$ ipython --no-banner

In [1]: import numpy as np

In [2]: from numpy import linalg as LA

In [3]: np.set_printoptions(precision=3, suppress=True, linewidth=200)

In [4]: K = np.load("out6.npy")

In [5]: K
Out[5]: 
array([[ 4.279,  3.3  , -3.633],
       [-0.6  ,  2.688,  2.698],
       [-4.105, -4.201,  2.735],
       [ 3.204,  0.666, -3.913],
       [-3.025, -1.603,  2.998],
       [-1.331, -1.709,  0.634],
       [ 1.097,  2.627,  0.338],
       [-2.609, -3.427,  1.224],
       [-4.905, -0.582,  6.347],
       [ 4.87 ,  0.603, -6.308],
       [ 1.507,  0.795, -1.533],
       [ 4.335,  3.306, -3.595],
       [-1.083, -2.602, -0.29 ],
       [ 4.655,  1.493, -5.42 ],
       [-1.491, -0.81 ,  1.481],
       [ 1.684, -0.079, -2.431],
       [ 1.3  ,  1.7  , -0.608],
       [-2.408, -4.306,  0.3  ],
       [ 1.917, -1.028, -3.318],
       [ 3.576, -1.091, -5.721],
       [-0.388,  1.802,  1.814]])

In [6]: idx = K[:, 0] > np.median(K[:, 0])

In [7]: u = K[idx].mean(axis=0) - K[~idx].mean(axis=0)

In [8]: idx.astype(int)
Out[8]: array([1, 0, 0, 1, 0, 0, 0, 0, 0, 1, 1, 1, 0, 1, 0, 1, 1, 0, 1, 1, 0])

In [9]: ((K - K.mean(axis=0)) @ u > 0).astype(int)
Out[9]: array([1, 0, 0, 1, 0, 0, 1, 0, 0, 1, 1, 1, 0, 1, 0, 1, 1, 0, 1, 1, 0])

In [10]: np.argsort(-np.abs(u).round(6), kind="stable")
Out[10]: array([2, 0, 1])

In [11]: u
Out[11]: array([ 5.028,  2.069, -5.492])

In [12]: Xs = (K - K.mean(axis=0)) / K.std(axis=0)

In [13]: np.argwhere(np.abs(Xs) > 2)
Out[13]: array([[8, 2]])

In [14]: beta = LA.lstsq(np.delete(Xs, 2, axis=1), Xs[:, 2])[0]

In [15]: np.round(1 - np.var(Xs[:, 2] - np.delete(Xs, 2, axis=1) @ beta), 3)
Out[15]: np.float64(1.0)

In [16]: x = np.array([2, -1, 0])

In [17]: y = K @ x

In [18]: beta, lr = np.zeros(3), 1 / LA.norm(K, 2) ** 2

In [19]: for i in range(300):
    ...:     beta -= lr * K.T @ (K @ beta - y)
    ...:     if i % 50 == 0: print(i, round(LA.norm(K @ beta - y), 3))
    ...: 
0 4.976
50 0.15
100 0.15
150 0.15
200 0.15
250 0.15

In [20]: beta
Out[20]: array([ 0.6  , -0.29 , -1.015])

In [21]: [round(float(x), 3) for x in LA.svd(K, compute_uv=False)[:3]]
Out[21]: [20.801, 9.835, 0.08]

In [22]: np.argsort(-LA.norm(K, axis=0).round(6), kind="stable")[:3]
Out[22]: array([2, 0, 1])

In [23]: round(float(LA.norm(K, 2) / LA.norm(K)), 3)
Out[23]: 0.904

In [24]: LA.matrix_rank(K, rtol=0.1)
Out[24]: np.int64(2)

In [25]: round(np.log10(LA.cond(K)))
Out[25]: 2

In [26]: other = np.c_[K[:, :1] @ np.array([[-2]]), np.array([3, 9, 4, 7, 5, 7, 8, 7, 2, 1, 2, 8, 9, 1, 1, 5, 7, 3, 1, 2, 1])]

In [27]: other
Out[27]: 
array([[-8.558,  3.   ],
       [ 1.2  ,  9.   ],
       [ 8.21 ,  4.   ],
       [-6.408,  7.   ],
       [ 6.05 ,  5.   ],
       [ 2.662,  7.   ],
       [-2.194,  8.   ],
       [ 5.218,  7.   ],
       [ 9.81 ,  2.   ],
       [-9.74 ,  1.   ],
       [-3.014,  2.   ],
       [-8.67 ,  8.   ],
       [ 2.166,  9.   ],
       [-9.31 ,  1.   ],
       [ 2.982,  1.   ],
       [-3.368,  5.   ],
       [-2.6  ,  7.   ],
       [ 4.816,  3.   ],
       [-3.834,  1.   ],
       [-7.152,  2.   ],
       [ 0.776,  1.   ]])

In [28]: LA.matrix_rank(np.c_[K, other])
Out[28]: np.int64(4)

In [29]: np.round(LA.lstsq(K, other[:, 0])[0], 3) + 0
Out[29]: array([-2.,  0.,  0.])

In [30]: other = np.array([[1]])

In [31]: cent = np.array([[2, 2], [-2, -2]])

In [32]: m1 = np.block([[other, np.zeros((1, 2))], [np.zeros((2, 1)), cent]])

In [33]: m1
Out[33]: 
array([[ 1.,  0.,  0.],
       [ 0.,  2.,  2.],
       [ 0., -2., -2.]])

In [34]: LA.lstsq(m1[:-1].T, m1[-1])[2]
Out[34]: np.int32(2)

In [35]: np.allclose(m1[:-1].T @ LA.lstsq(m1[:-1].T, m1[-1])[0], m1[-1])
Out[35]: True

In [36]: np.abs(np.diag(LA.qr(m1)[1])) > 1e-9
Out[36]: array([ True,  True, False])

In [37]: Uu, sigma, Vt = LA.svd(m1)

In [38]: sigma.round(3) + 0
Out[38]: array([4., 1., 0.])

In [39]: other = Uu[:, :2] @ np.diag(sigma[:2]) @ Vt[:2]

In [40]: round(float(LA.norm(m1 - other, 2)), 3), round(sigma[2], 3)
Out[40]: (0.0, np.float64(0.0))

In [41]: round(float(np.abs(m1 - other).max()), 3)
Out[41]: 0.0

In [42]: LA.matrix_rank(other)
Out[42]: np.int64(2)
